>>> import numpy as np
>>> import numpy.linalg as la
>>> np.set_printoptions(precision=2, suppress=True, linewidth=140)
>>> rnd = lambda a: np.round(a, 2) + 0
>>> feats = np.load("layer8.npy")
>>> print(feats)
[[ 3  2  3  2]
 [-2 -2 -2 -2]
 [ 3  2  3  2]
 [-2 -2 -2 -2]]
>>> rng = np.random.default_rng(67)
>>> out = feats + rng.integers(-2, 3, (4, 2)) @ rng.integers(-2, 3, (2, 4))
>>> print(out)
[[ 4  2  4  2]
 [-6  0  2  0]
 [ 3  2  3  2]
 [-3 -1  1 -1]]
>>> print(la.matrix_rank(out - feats, tol=1e-8))
2
>>> print(np.unravel_index(np.abs(feats).argmax(), feats.shape))
(np.int64(0), np.int64(0))
>>> print(feats - feats[0])
[[ 0  0  0  0]
 [-5 -4 -5 -4]
 [ 0  0  0  0]
 [-5 -4 -5 -4]]
>>> print(feats.sum(axis=1))
[10 -8 10 -8]
>>> print(feats.sum(axis=0))
[2 0 2 0]
>>> U, sig, Vh = la.svd(feats)
>>> vecs = Vh[:(sig > 1e-8).sum()]
>>> vec = feats[1] + 2 * feats[2] + rng.integers(2) * np.eye(4)[3]
>>> print(vec)
[4. 2. 4. 2.]
>>> print(rnd(np.diag(vecs.T @ vecs)))
[0.5 0.5 0.5 0.5]
>>> print(rnd(vecs.T @ vecs))
[[0.5 0.  0.5 0. ]
 [0.  0.5 0.  0.5]
 [0.5 0.  0.5 0. ]
 [0.  0.5 0.  0.5]]
>>> print(np.allclose(vecs.T @ vecs @ vec, vec))
True
>>> r = la.matrix_rank(feats)
>>> print(r)
2
>>> N = la.svd(feats)[2][r:].T
>>> print([int(la.matrix_rank(feats[:, :j + 1])) for j in range(4)])
[1, 2, 2, 2]
>>> print(rnd(N @ N.T))
[[ 0.5  0.  -0.5  0. ]
 [ 0.   0.5  0.  -0.5]
 [-0.5  0.   0.5  0. ]
 [ 0.  -0.5  0.   0.5]]
>>> print(la.matrix_rank(feats.T @ feats), la.matrix_rank(feats @ feats.T))
2 2
>>> print(rnd(feats @ N))
[[0. 0.]
 [0. 0.]
 [0. 0.]
 [0. 0.]]
>>> print(np.allclose(feats @ N, 0))
True
>>> print(N.shape)
(4, 2)
>>> W0 = np.load("case12.npy")
>>> print(W0)
[[ 0.  0.  3. -1.  1. -2.  2.]
 [ 4.  4.  1.  2. -2.  0. -1.]
 [ 4.  3.  1.  2. -2. -1.  0.]
 [ 0.  0.  0.  2.  5.  0. -4.]
 [ 0.  0.  0.  4.  5.  5. -1.]
 [ 0.  0.  0.  4. -2. -2.  0.]
 [ 0.  0.  0.  0.  4.  5.  3.]]
>>> out = W0 / np.sqrt((W0 ** 2).mean(axis=1, keepdims=True))
>>> print(la.matrix_rank(out) == la.matrix_rank(W0))
True
>>> print(rnd(la.norm(out, axis=1)))
[2.65 2.65 2.65 2.65 2.65 2.65 2.65]
>>> print(rnd(out[2]))
[ 1.79  1.34  0.45  0.89 -0.89 -0.45  0.  ]
>>> print(rnd(np.sort(np.abs(la.eigvals(W0)))))
[0.83 2.25 3.19 3.19 6.37 6.37 6.42]
>>> print(np.allclose(W0 @ W0.T, W0.T @ W0))
False
>>> print(W0 @ W0)
[[ 12.   9.   3.   0.   6.  16.   9.]
 [ 20.  19.  17.   2. -10. -24.  -5.]
 [ 16.  15.  16.  -4.  -2. -17.  -1.]
 [  0.   0.   0.  24.  19.   5. -25.]
 [  0.   0.   0.  48.  31.  10. -24.]
 [  0.   0.   0.  -8.  14.  -6. -14.]
 [  0.   0.   0.  36.  22.  25.   5.]]
>>> print(rnd(la.matrix_power(W0, 2)))
[[ 12.   9.   3.   0.   6.  16.   9.]
 [ 20.  19.  17.   2. -10. -24.  -5.]
 [ 16.  15.  16.  -4.  -2. -17.  -1.]
 [  0.   0.   0.  24.  19.   5. -25.]
 [  0.   0.   0.  48.  31.  10. -24.]
 [  0.   0.   0.  -8.  14.  -6. -14.]
 [  0.   0.   0.  36.  22.  25.   5.]]
>>> vec = np.array([2, -1, 1, 1, -1, 0, 2])
>>> rhs = W0 @ vec
>>> print(rhs)
[  5.   7.  10. -11.  -3.   6.   2.]
>>> print(rnd(la.solve(W0, W0[:, 4])))
[0. 0. 0. 0. 1. 0. 0.]
>>> print(rnd(la.solve(W0, -1 * rhs)))
[-2.  1. -1. -1.  1.  0. -2.]
>>> F = np.loadtxt("arr.csv", delimiter=",")
>>> print(F)
[[-0.33 -0.95 -2.55 -1.18  0.34]
 [ 0.58 -0.32  0.04 -1.47 -2.53]
 [ 1.06 -0.8   1.58 -1.72 -1.34]
 [ 1.23 -0.41  0.7   0.98  2.42]
 [-1.35  2.05 -1.45 -0.64  0.69]
 [-1.91  2.22  0.67 -0.09  0.05]
 [ 2.78 -0.41 -0.63  0.06 -0.83]
 [ 0.22 -1.72  2.41  0.16 -0.37]
 [-1.74 -2.24 -0.15  0.91 -0.31]
 [ 0.22 -1.33 -1.69 -1.46 -1.48]
 [ 0.17 -0.76 -2.73 -0.92  0.27]
 [ 2.41  0.29 -1.51 -0.11 -0.9 ]
 [-1.36  0.15  2.44 -0.89  0.6 ]
 [ 1.7  -0.89  0.64 -1.33  1.77]]
>>> Xs = (F - F.mean(axis=0)) / F.std(axis=0)
>>> print(rnd(Xs.std(axis=0)))
[1. 1. 1. 1. 1.]
>>> print(np.argwhere(np.abs(Xs) > 2))
[[3 4]
 [5 1]]
>>> beta = la.lstsq(np.delete(Xs, 2, axis=1), Xs[:, 2])[0]
>>> print(rnd(1 - np.var(Xs[:, 2] - np.delete(Xs, 2, axis=1) @ beta)))
0.04
>>> print(np.abs(beta).argmax())
2
>>> C2 = np.cov(F, rowvar=False)
>>> print(C2.shape)
(5, 5)
>>> print(rnd(np.median(F, axis=0)))
[ 0.22 -0.58 -0.05 -0.76 -0.13]
>>> print(rnd(F.std(axis=0)))
[1.44 1.21 1.62 0.85 1.25]
>>> print(rnd(np.corrcoef(F.T)))
[[ 1.   -0.24 -0.09 -0.07 -0.11]
 [-0.24  1.   -0.05 -0.03  0.15]
 [-0.09 -0.05  1.    0.15  0.1 ]
 [-0.07 -0.03  0.15  1.    0.36]
 [-0.11  0.15  0.1   0.36  1.  ]]
>>> arr = np.loadtxt("m.csv", delimiter=",")
>>> print(rnd(arr))
[[ 0.64  0.36  0.21 -0.36  0.5  -0.16 -0.03]
 [-0.21  0.35  0.18  0.12 -0.22 -0.74 -0.43]
 [-0.26 -0.62  0.28 -0.54  0.17 -0.36  0.13]
 [ 0.39 -0.57 -0.13  0.48  0.25 -0.15 -0.44]
 [-0.47  0.14 -0.38 -0.22  0.53  0.2  -0.49]
 [-0.3   0.12  0.16  0.52  0.57 -0.2   0.49]
 [-0.13  0.    0.81  0.12  0.04  0.44 -0.34]]
>>> # keeps lengths
>>> T = np.stack([arr, -3 * arr, arr[::-1]])
>>> print(rnd(la.det(T)))
[  -1. 2187.    1.]
>>> print(la.matrix_rank(T.reshape(3, -1)))
2
>>> print(rnd(np.einsum("bij,cij->bc", T, T)))
[[  7. -21.   1.]
 [-21.  63.  -3.]
 [  1.  -3.   7.]]
>>> print(rnd(la.norm(T, axis=(1, 2))))
[2.65 7.94 2.65]
>>> print((T @ arr.T).shape)
(3, 7, 7)
>>> print(la.matrix_rank(T))
[7 7 7]
>>> q, r_ = la.qr(arr)
>>> print(rnd(q.T @ q))
[[1. 0. 0. 0. 0. 0. 0.]
 [0. 1. 0. 0. 0. 0. 0.]
 [0. 0. 1. 0. 0. 0. 0.]
 [0. 0. 0. 1. 0. 0. 0.]
 [0. 0. 0. 0. 1. 0. 0.]
 [0. 0. 0. 0. 0. 1. 0.]
 [0. 0. 0. 0. 0. 0. 1.]]
>>> print(rnd(r_))
[[-1.  0.  0.  0.  0.  0.  0.]
 [ 0. -1.  0.  0.  0.  0.  0.]
 [ 0.  0. -1.  0.  0.  0.  0.]
 [ 0.  0.  0. -1.  0.  0.  0.]
 [ 0.  0.  0.  0. -1.  0.  0.]
 [ 0.  0.  0.  0.  0. -1.  0.]
 [ 0.  0.  0.  0.  0.  0. -1.]]
>>> print(abs(r_[0, 0]), rnd(la.norm(arr[:, 0])))
1.0 1.0
